$ python -q
>>> import numpy as np
>>> np.set_printoptions(suppress=True, linewidth=140)
>>> F = np.array([[0.6, 1.1, -0.2, 0.7],
...     [1.0, 0.1, -0.1, -0.7],
...     [-0.2, -0.6, -0.2, 0.1]])
>>> F[:, 3] *= 3
>>> F.round(2)
array([[ 0.6,  1.1, -0.2,  2.1],
       [ 1. ,  0.1, -0.1, -2.1],
       [-0.2, -0.6, -0.2,  0.3]])
>>> Y = F / np.sqrt((F ** 2).mean(axis=1, keepdims=True))
>>> np.linalg.matrix_rank(F - F.mean(axis=1, keepdims=True))
np.int64(3)
>>> np.linalg.matrix_rank(Y) == np.linalg.matrix_rank(F)
np.True_
>>> np.round(F - F.mean(axis=1, keepdims=True), 2)
array([[-0.3 ,  0.2 , -1.1 ,  1.2 ],
       [ 1.27,  0.37,  0.17, -1.82],
       [-0.03, -0.42, -0.03,  0.48]])
>>> u = np.array([-4, 1])
>>> np.round(np.array([np.convolve(row, u, "same") for row in F]), 2)
array([[-2.4, -3.8,  1.9, -8.6],
       [-4. ,  0.6,  0.5,  8.3],
       [ 0.8,  2.2,  0.2, -1.4]])
>>> np.round(np.correlate(F[1], F[0], "full"), 2)
array([ 2.1 ,  0.01,  0.87, -3.68,  0.37, -2.37, -1.26])
>>> x = np.array([3, 0, 3, 3])
>>> a = np.maximum(F @ x, 0)
>>> np.round(np.maximum(F @ (3 * x), 0), 2)
array([22.5,  0. ,  0. ])
>>> np.round(F * (a > 1e-9)[:, None], 2)
array([[ 0.6,  1.1, -0.2,  2.1],
       [ 0. ,  0. , -0. , -0. ],
       [-0. , -0. , -0. ,  0. ]])
>>> np.flatnonzero(a > 1e-9)
array([0])
>>> np.round(np.tanh(F @ x), 2)
array([ 1.  , -1.  , -0.29])
>>> T = np.stack([F, -3 * F, F[::-1]])
>>> np.round(np.linalg.norm(T, axis=(1, 2)), 2)
array([ 3.46, 10.38,  3.46])
>>> feats = np.load("m.npy")
>>> feats
array([[0., 3.],
       [3., 0.]])
>>> # equal to its transpose
>>> rng = np.random.default_rng(1176)
>>> Y = feats + rng.integers(-2, 3, (2, 1)) @ rng.integers(-2, 3, (1, 2))
>>> Y
array([[ 0.,  3.],
       [ 1., -4.]])
>>> np.abs(Y - feats).sum(axis=1)
array([0., 6.])
>>> Y - feats
array([[ 0.,  0.],
       [-2., -4.]])
>>> theta = np.radians(135)
>>> R = np.eye(2)
>>> R[1, 1] = R[0, 0] = np.cos(theta)
>>> R[1, 0], R[0, 1] = -np.sin(theta), np.sin(theta)
>>> R.round(2)
array([[-0.71,  0.71],
       [-0.71, -0.71]])
>>> Y = feats @ R.T
>>> np.allclose(feats @ feats.T, Y @ Y.T)
True
>>> Y.round(2)
array([[ 2.12, -2.12],
       [-2.12, -2.12]])
>>> round(float(np.linalg.det(R)), 2), round(float(np.trace(R)), 2)
(1.0, -1.41)
>>> np.allclose(np.linalg.norm(feats, axis=1), np.linalg.norm(Y, axis=1))
True
>>> np.round(np.abs(Y - feats).max(axis=0), 2)
array([5.12, 5.12])
>>> np.round(np.linalg.svd(feats, compute_uv=False), 2), np.round(np.linalg.svd(Y, compute_uv=False), 2)
(array([3., 3.]), array([3., 3.]))
